% python3 -q
>>> import numpy as np
>>> from numpy import linalg as LA
>>> np.set_printoptions(precision=1, suppress=True, linewidth=200, legacy="1.25")
>>> rnd = lambda a: np.round(a, 1) + 0
>>> M = np.loadtxt("test16.csv", delimiter=",")
>>> M
array([[ -3.5,  -0.7,  -1.3],
       [  9.6,  -7.1,  -4.9],
       [  0.9,  -0.4,  -7.2],
       [  6.8,  -0.9,   4.1],
       [ -0.7,  -1.7,   3.1],
       [ -1.9,   2.9,  -1.7],
       [ -0.9,  -0.9,   1.6],
       [ -2. ,  -0.6,   3.8],
       [  3.7,  -0.1,  -2.7],
       [  1.2,  -1.8,   6.4],
       [ -1.8,  -3.6,   0.8],
       [ -5.6,   1.5,  -1.7],
       [ -1.4,  -0.9,   1.7],
       [  1.9,  -7. ,   3.5],
       [  2.5,   2.9,   9.8],
       [ -4.9,   1. ,   3.5],
       [ -4.7,   7.2,  -9. ],
       [  0. ,   4.6,   0.6],
       [ -3.6,  -2.3,   3.9],
       [  4.7,  -0.8,  -2.7],
       [  1.6,   0. ,   0.2],
       [ -9.3,   0.6,  -0.3],
       [ -5.6,   5. ,  -1.1],
       [ -1.1,   5.1,  -0.7],
       [  2.1, -12. ,  -4. ],
       [ -3.6,   5.8,   5.9],
       [ -6.7,   1.5,  -8.1],
       [  2.7,  -4.7,  -1.1],
       [ -2.8,  -3.8,   4.2]])
>>> cen = (M - M.mean(axis=0)) / M.std(axis=0)
>>> np.argwhere(np.abs(cen) > 2)
array([[ 1,  0],
       [14,  2],
       [16,  2],
       [21,  0],
       [24,  1]])
>>> rnd(cen.std(axis=0))
array([1., 1., 1.])
>>> coef = LA.lstsq(np.delete(cen, 2, axis=1), cen[:, 2])[0]
>>> np.abs(coef).argmax()
0
